In [1]: import numpy as np

In [2]: from numpy import linalg as LA

In [3]: np.set_printoptions(precision=3, suppress=True, linewidth=100, legacy="1.25")

In [4]: sigma = 20 * 0.7 ** np.arange(4)

In [5]: rng = np.random.default_rng(878546)

In [6]: A = rng.normal(size=(27, 4)) * rng.permutation(sigma)

In [7]: A
Out[7]: 
array([[  1.556,  26.952,  10.123, -10.374],
       [-19.374,  -4.303, -11.88 ,   8.949],
       [ -4.566,  -9.876, -12.059,   4.18 ],
       [ -4.118,  15.521,  -3.617,   2.317],
       [-17.927, -18.577, -14.263,  -4.174],
       [ -1.691,  15.795,  -2.663,   8.053],
       [ -4.956,  -4.063,   0.871,   9.633],
       [  3.59 , -36.623,  13.776,   5.188],
       [ -4.333,  19.108,   3.719,  -6.48 ],
       [  8.61 ,  10.531,   2.074,  -5.094],
       [  6.148,   5.068, -14.924,  -6.797],
       [ 11.679,  15.717,  15.64 ,   4.796],
       [  3.692,   6.393,  -4.507,  -7.217],
       [-11.437,  22.349,   5.869,  -2.556],
       [-13.685,  11.957,  27.641,   6.68 ],
       [ 19.697,  -2.045,  -3.466,   3.263],
       [ -7.702,   8.735, -11.12 ,   0.807],
       [ -6.602,  24.784,  30.487,  -0.656],
       [ -0.929, -37.105,   3.216,  -0.909],
       [ 10.204,  -1.339, -20.26 ,   8.145],
       [ 13.393, -20.572,  17.248,  -8.964],
       [-12.654, -29.235,  17.727,  -9.773],
       [-23.356,  -4.569,  -7.856,  -0.769],
       [  2.046,  -0.223,   0.72 ,   0.813],
       [  4.971, -17.497,   2.083,   4.715],
       [  8.671,  26.55 ,   0.643,  -6.696],
       [  4.423, -43.862,  13.867,   3.177]])

In [8]: dist = LA.norm(A[:, None] - A[None], axis=-1)

In [9]: np.unravel_index(dist.round(6).argmax(), dist.shape)
Out[9]: (25, 26)

In [10]: (dist + 1e9 * np.eye(27)).round(6).argmin(axis=1)
Out[10]: 
array([ 8, 22,  6,  5, 22,  3, 23, 26, 13, 12, 12,  9,  9,  8, 17, 23,  3, 14,  7, 10, 24, 18,  1,
       12,  6,  0,  7])

In [11]: dist[:5, :5]
Out[11]: 
array([[ 0.   , 47.671, 45.8  , 22.644, 55.548],
       [47.671,  0.   , 16.526, 27.166, 19.589],
       [45.8  , 16.526,  0.   , 26.832, 18.135],
       [22.644, 27.166, 26.832,  0.   , 38.844],
       [55.548, 19.589, 18.135, 38.844,  0.   ]])

In [12]: dist[10].round(6).argsort(kind="stable")[:4]
Out[12]: array([10, 12, 16, 19])

In [13]: cen = A - A.mean(axis=0)

In [14]: V = LA.svd(cen)[2][:3]

In [15]: A2 = cen - cen @ V.T @ V

In [16]: np.round(np.cov(cen @ V.T, rowvar=False), 3) + 0
Out[16]: 
array([[414.545,   0.   ,   0.   ],
       [  0.   , 168.887,   0.   ],
       [  0.   ,   0.   , 111.956]])

In [17]: A2.std(axis=0)
Out[17]: array([0.323, 0.257, 0.482, 5.856])

In [18]: (cen @ V.T).std(axis=0)
Out[18]: array([19.98 , 12.753, 10.383])

In [19]: basis = A[[11, 22]].astype(float)

In [20]: for _ in range(7):
    ...:     z = LA.norm(A[:, None] - basis, axis=-1).argmin(axis=1)
    ...:     basis = np.array([A[z == j].mean(axis=0) for j in range(2)])
    ...: 

In [21]: z
Out[21]: array([0, 1, 1, 0, 1, 0, 1, 1, 0, 0, 0, 0, 0, 0, 0, 0, 0, 0, 1, 1, 1, 1, 1, 0, 1, 0, 1])

In [22]: basis[1] - basis[0]
Out[22]: array([ -4.767, -32.781,  -3.569,   2.893])

In [23]: basis
Out[23]: 
array([[  0.835,  13.813,   3.775,  -1.276],
       [ -3.932, -18.968,   0.206,   1.617]])

In [24]: np.bincount(z)
Out[24]: array([15, 12])

In [25]: C2 = np.cov(A, rowvar=False)

In [26]: np.round(np.corrcoef(A.T), 3) + 0
Out[26]: 
array([[ 1.   ,  0.   ,  0.057, -0.075],
       [ 0.   ,  1.   , -0.007, -0.131],
       [ 0.057, -0.007,  1.   , -0.14 ],
       [-0.075, -0.131, -0.14 ,  1.   ]])

In [27]: np.polyfit(A[:, 0], A[:, 2], 1)
Out[27]: array([0.069, 2.277])

In [28]: np.argwhere(np.triu(np.abs(np.corrcoef(A.T)) > 0.8, 1))
Out[28]: array([], shape=(0, 2), dtype=int64)

In [29]: np.argsort(-A.std(axis=0).round(6), kind="stable")
Out[29]: array([1, 2, 0, 3])

In [30]: np.median(A, axis=0)
Out[30]: array([-0.929, -0.223,  0.871,  0.807])

In [31]: C2.shape
Out[31]: (4, 4)

In [32]: round(float(np.corrcoef(A[:, 0], A[:, 2])[0, 1]), 3)
Out[32]: 0.057

In [33]: hat = A @ LA.solve(A.T @ A, A.T)

In [34]: np.round(LA.eigvalsh(hat), 3) + 0
Out[34]: 
array([0., 0., 0., 0., 0., 0., 0., 0., 0., 0., 0., 0., 0., 0., 0., 0., 0., 0., 0., 0., 0., 0., 0.,
       1., 1., 1., 1.])

In [35]: LA.matrix_rank(np.eye(27) - hat)
Out[35]: 23

In [36]: hat @ A[:, 3]
Out[36]: 
array([-10.374,   8.949,   4.18 ,   2.317,  -4.174,   8.053,   9.633,   5.188,  -6.48 ,  -5.094,
        -6.797,   4.796,  -7.217,  -2.556,   6.68 ,   3.263,   0.807,  -0.656,  -0.909,   8.145,
        -8.964,  -9.773,  -0.769,   0.813,   4.715,  -6.696,   3.177])

In [37]: round(float(np.trace(hat)), 3)
Out[37]: 4.0

In [38]: K = np.loadtxt("test1.csv", delimiter=",")

In [39]: K
Out[39]: 
array([[-0.4,  1.2,  1.1,  1.7],
       [-0.3, -1.3,  2. , -1. ],
       [ 0.6,  1.1,  0.3,  1.1],
       [ 0.6,  0.5, -0.1,  0.1],
       [ 1.4, -1.3, -1.7, -1.4]])

In [40]: q, V = LA.qr(K[:, :2])[0], LA.qr(K[:, 2:])[0]

In [41]: sigma = LA.svd(q.T @ V, compute_uv=False)

In [42]: np.round(LA.norm(q @ q.T - V @ V.T, 2), 3)
Out[42]: 0.756

In [43]: sigma
Out[43]: array([0.979, 0.655])

In [44]: np.degrees(np.arccos(sigma.clip(0, 1)))
Out[44]: array([11.795, 49.073])

In [45]: (sigma > 0.9).sum()
Out[45]: 1

In [46]: x = np.array([0, 1, -3, -2])

In [47]: target = K @ x

In [48]: try:
    ...:     LA.solve(K, target)
    ...: except LA.LinAlgError as e:
    ...:     print("failed:", e)
    ...: 
failed: Last 2 dimensions of the array must be square

In [49]: target
Out[49]: array([-5.5, -5.3, -2. ,  0.6,  6.6])

In [50]: np.round(LA.pinv(K) @ K, 3) + 0
Out[50]: 
array([[1., 0., 0., 0.],
       [0., 1., 0., 0.],
       [0., 0., 1., 0.],
       [0., 0., 0., 1.]])

In [51]: np.round(LA.solve(K.T @ K, K.T @ target), 3) + 0
Out[51]: array([ 0.,  1., -3., -2.])

In [52]: target = target + 0.02 * rng.normal(size=5)

In [53]: target
Out[53]: array([-5.513, -5.282, -1.996,  0.617,  6.572])

In [54]: b, *_ = LA.lstsq(K, target)

In [55]: np.round(LA.norm(target - K @ b), 3)
Out[55]: 0.004

In [56]: data = np.loadtxt("run9.csv", delimiter=",")

In [57]: data
Out[57]: 
array([[ 2.342, -3.155,  0.538,  0.64 ],
       [ 1.379,  1.518,  1.657,  1.691],
       [ 2.819,  0.041, -1.786,  2.483]])

In [58]: A2 = data / np.sqrt((data ** 2).mean(axis=1, keepdims=True))

In [59]: LA.matrix_rank(data - data.mean(axis=1, keepdims=True))
Out[59]: 3

In [60]: data - data.mean(axis=1, keepdims=True)
Out[60]: 
array([[ 2.251, -3.246,  0.447,  0.549],
       [-0.182, -0.043,  0.096,  0.13 ],
       [ 1.93 , -0.848, -2.675,  1.594]])

In [61]: A2[2]
Out[61]: array([ 1.355,  0.02 , -0.859,  1.194])

In [62]: A2 = np.array([[7, -7, 5], [-4, -6, 0], [7, 7, 2], [1, -4, -6]])

In [63]: np.einsum("ik,kj->ij", data, A2)
Out[63]: 
array([[ 33.42 ,   3.742,   8.946],
       [ 16.871, -13.926,   0.063],
       [  9.55 , -42.413,  -4.375]])

In [64]: np.vstack([data, A2.T]).shape
Out[64]: (6, 4)

In [65]: np.einsum("ij,ij->i", data, data)
Out[65]: array([16.138,  9.811, 17.304])

In [66]: np.einsum("ik,kj->ji", data, A2)
Out[66]: 
array([[ 33.42 ,  16.871,   9.55 ],
       [  3.742, -13.926, -42.413],
       [  8.946,   0.063,  -4.375]])

In [67]: A2 = np.array([[-5, -3], [-4, -4]])

In [68]: basis = np.kron(A2, data)

In [69]: basis.shape
Out[69]: (6, 8)

In [70]: np.round(LA.norm(basis, 2), 3), round(LA.norm(A2, 2) * LA.norm(data, 2), 3)
Out[70]: (40.317, 40.317)

In [71]: LA.matrix_rank(basis)
Out[71]: 6

In [72]: M = np.array([[4.0, 3.0, 0.0, 0.0],
    ...:     [3.0, 1.0, 3.0, 0.0],
    ...:     [0.0, 3.0, 6.0, 3.0],
    ...:     [0.0, 0.0, 3.0, 1.0]])

In [73]: r0 = np.array([3, 3, -2, 3])

In [74]: A2 = M + np.outer(r0, np.eye(4)[3])

In [75]: LA.matrix_rank(LA.inv(A2) - LA.inv(M), tol=1e-8)
Out[75]: 1

In [76]: LA.matrix_rank(A2 - M)
Out[76]: 1

In [77]: A2
Out[77]: 
array([[4., 3., 0., 3.],
       [3., 1., 3., 3.],
       [0., 3., 6., 1.],
       [0., 0., 3., 4.]])

In [78]: np.all(LA.eigvalsh(M) > 0)
Out[78]: False

In [79]: round(LA.eigvalsh(M).min(), 3)
Out[79]: -2.157

In [80]: try:
    ...:     LA.cholesky(M)
    ...: except LA.LinAlgError as e:
    ...:     print(e)
    ...: 
Matrix is not positive definite

In [81]: [round(float(LA.det(M[:i, :i])), 2) + 0 for i in range(1, 5)]
Out[81]: [4.0, -5.0, -66.0, -21.0]

In [82]: w, V = LA.eigh(M)

In [83]: x = np.array([1, 5, 3, 2])

In [84]: V * np.maximum(w, 0) @ V.T
Out[84]: 
array([[ 4.278,  2.43 ,  0.322, -0.306],
       [ 2.43 ,  2.169,  2.339,  0.628],
       [ 0.322,  2.339,  6.374,  2.645],
       [-0.306,  0.628,  2.645,  1.337]])

In [85]: x @ M @ x
Out[85]: 243.0

In [86]: w, V = LA.eigvalsh(M)
---------------------------------------------------------------------------
ValueError                                Traceback (most recent call last)
Cell In[86], line 1
----> 1 w, V = LA.eigvalsh(M)

ValueError: too many values to unpack (expected 2)

In [87]: w, V = LA.eigh(M)

In [88]: w.sum(), np.trace(M)
Out[88]: (12.0, 12.0)

In [89]: LA.eigvalsh(M + -1 * np.eye(4))
Out[89]: array([-3.157, -0.786,  4.228,  7.716])

In [90]: np.round(V.T @ V, 3) + 0
Out[90]: 
array([[1., 0., 0., 0.],
       [0., 1., 0., 0.],
       [0., 0., 1., 0.],
       [0., 0., 0., 1.]])

In [91]: np.unique(w.round(6) + 0, return_counts=True)[1]
Out[91]: array([1, 1, 1, 1])

In [92]: LA.eigvalsh(M @ M)
Out[92]: array([ 0.046,  4.655, 27.33 , 75.97 ])

In [93]: np.abs(V[:, -1]).round(6).argmax()
Out[93]: 2

In [94]: mat = np.load("w.npy")

In [95]: mat
Out[95]: 
array([[5., 1., 1., 1., 1.],
       [1., 5., 1., 1., 1.],
       [1., 1., 5., 1., 1.],
       [1., 1., 1., 5., 1.],
       [1., 1., 1., 1., 5.]])

In [96]: # equal to its transpose

In [97]: w, V = LA.eigh(mat)

In [98]: LA.svd(mat, compute_uv=False)
Out[98]: array([9., 4., 4., 4., 4.])

In [99]: V @ np.diag(w) @ V.T
Out[99]: 
array([[5., 1., 1., 1., 1.],
       [1., 5., 1., 1., 1.],
       [1., 1., 5., 1., 1.],
       [1., 1., 1., 5., 1.],
       [1., 1., 1., 1., 5.]])

In [100]: np.abs(V[:, -1])
Out[100]: array([0.447, 0.447, 0.447, 0.447, 0.447])

In [101]: np.round(V.T @ V, 3) + 0
Out[101]: 
array([[1., 0., 0., 0., 0.],
       [0., 1., 0., 0., 0.],
       [0., 0., 1., 0., 0.],
       [0., 0., 0., 1., 0.],
       [0., 0., 0., 0., 1.]])

In [102]: w
Out[102]: array([4., 4., 4., 4., 9.])

In [103]: (w > 1e-8).sum(), (w < -1e-8).sum()
Out[103]: (5, 0)

In [104]: np.round(V.T @ mat @ V, 3) + 0
Out[104]: 
array([[4., 0., 0., 0., 0.],
       [0., 4., 0., 0., 0.],
       [0., 0., 4., 0., 0.],
       [0., 0., 0., 4., 0.],
       [0., 0., 0., 0., 9.]])

In [105]: A2 = mat / np.sqrt((mat ** 2).mean(axis=1, keepdims=True))

In [106]: A2[1]
Out[106]: array([0.415, 2.076, 0.415, 0.415, 0.415])

In [107]: LA.matrix_rank(mat - mat.mean(axis=1, keepdims=True))
Out[107]: 4

In [108]: low = LA.cholesky(mat)

In [109]: np.diag(low) ** 2
Out[109]: array([5.   , 4.8  , 4.667, 4.571, 4.5  ])

In [110]: low @ low.T
Out[110]: 
array([[5., 1., 1., 1., 1.],
       [1., 5., 1., 1., 1.],
       [1., 1., 5., 1., 1.],
       [1., 1., 1., 5., 1.],
       [1., 1., 1., 1., 5.]])

In [111]: LA.eigvalsh(mat).min() > 0
Out[111]: True

In [112]: low
Out[112]: 
array([[2.236, 0.   , 0.   , 0.   , 0.   ],
       [0.447, 2.191, 0.   , 0.   , 0.   ],
       [0.447, 0.365, 2.16 , 0.   , 0.   ],
       [0.447, 0.365, 0.309, 2.138, 0.   ],
       [0.447, 0.365, 0.309, 0.267, 2.121]])

In [113]: r0 = np.array([-4, 5, 2, 5, -4])

In [114]: A2 = mat + np.outer(r0, np.eye(5)[3])

In [115]: LA.matrix_rank(A2 - mat)
Out[115]: 1

In [116]: np.round(LA.det(A2) / LA.det(mat), 3), round(1 + LA.solve(mat, r0)[3], 3)
Out[116]: (2.139, 2.139)
